% python3 -q
>>> import numpy as np
>>> from numpy import linalg as LA
>>> np.set_printoptions(suppress=True, linewidth=200)
>>> rd = lambda a: np.round(a, 3) + 0
>>> X = np.loadtxt("arr.csv", delimiter=",")
>>> X
array([[-0.032,  2.129,  1.288],
       [-0.078, -0.878, -0.595],
       [-0.049, -2.366, -1.538],
       [ 0.096, -1.127, -0.718],
       [ 0.031,  0.139,  0.272],
       [-0.024, -1.966, -1.233],
       [ 0.08 ,  1.805,  1.168],
       [-0.017, -3.888, -2.524],
       [-0.019,  4.353,  2.805],
       [-0.183, -6.453, -4.337],
       [-0.184,  2.342,  1.593],
       [ 0.04 ,  1.147,  0.638],
       [ 0.026, -0.951, -0.831],
       [ 0.232, -0.583, -0.813],
       [-0.018,  2.303,  1.439],
       [-0.075, -0.033, -0.133],
       [ 0.147,  4.776,  3.185],
       [-0.042,  1.481,  0.822],
       [-0.027,  0.382,  0.491],
       [-0.046, -0.53 , -0.647],
       [-0.089, -1.16 , -0.832],
       [-0.054,  1.488,  1.018],
       [ 0.116, -0.337, -0.198],
       [ 0.038, -0.698, -0.476],
       [-0.188, -1.949, -1.402],
       [ 0.115, -4.497, -2.8  ],
       [ 0.279,  1.873,  1.285],
       [-0.002, -2.884, -1.829],
       [-0.013, -3.09 , -1.937],
       [-0.085, -1.681, -1.174],
       [-0.007, -3.757, -2.339],
       [ 0.166,  5.454,  3.886],
       [ 0.233,  1.889,  1.286]])
>>> Xc = X - X.mean(axis=0)
>>> Uu, sv, Vh = LA.svd(Xc, full_matrices=False)
>>> print((np.sign(Uu[:, 0]) == np.sign(Uu[0, 0])).astype(int))
[1 0 0 0 1 0 1 0 1 0 1 1 0 0 1 1 1 1 1 0 0 1 0 0 0 0 1 0 0 0 0 1 1]
>>> print(rd(Xc.mean(axis=0)))
[0. 0. 0.]
>>> np.searchsorted(np.cumsum(sv ** 2) / (sv ** 2).sum(), 0.9) + 1
np.int64(1)
>>> u, g = X[22], X[27]
>>> rd(u @ u)
np.float64(0.166)
>>> p = (u @ g) / (u @ u) * u
>>> rd((g - p) @ u)
np.float64(0.0)
>>> print(rd(LA.norm(u + g) ** 2 + LA.norm(u - g) ** 2))
23.658
>>> rd(p)
array([ 0.931, -2.704, -1.589])
>>> rd(g - p)
array([-0.933, -0.18 , -0.24 ])
>>> Y = np.c_[X[:, :1] @ np.array([[1]]), np.array([-2, -1, -1, -1, 2, 1, 1, 0, -1, -2, -1, -1, -1, -1, 1, 2, 2, 2, 2, 1, 2, -1, 2, -1, 2, 2, 1, -2, 0, -2, 2, -2, -1])]
>>> Y
array([[-0.032, -2.   ],
       [-0.078, -1.   ],
       [-0.049, -1.   ],
       [ 0.096, -1.   ],
       [ 0.031,  2.   ],
       [-0.024,  1.   ],
       [ 0.08 ,  1.   ],
       [-0.017,  0.   ],
       [-0.019, -1.   ],
       [-0.183, -2.   ],
       [-0.184, -1.   ],
       [ 0.04 , -1.   ],
       [ 0.026, -1.   ],
       [ 0.232, -1.   ],
       [-0.018,  1.   ],
       [-0.075,  2.   ],
       [ 0.147,  2.   ],
       [-0.042,  2.   ],
       [-0.027,  2.   ],
       [-0.046,  1.   ],
       [-0.089,  2.   ],
       [-0.054, -1.   ],
       [ 0.116,  2.   ],
       [ 0.038, -1.   ],
       [-0.188,  2.   ],
       [ 0.115,  2.   ],
       [ 0.279,  1.   ],
       [-0.002, -2.   ],
       [-0.013,  0.   ],
       [-0.085, -2.   ],
       [-0.007,  2.   ],
       [ 0.166, -2.   ],
       [ 0.233, -1.   ]])
>>> rd(LA.lstsq(X, Y[:, 0])[0])
array([1., 0., 0.])
>>> LA.matrix_rank(np.c_[X, Y])
np.int64(4)
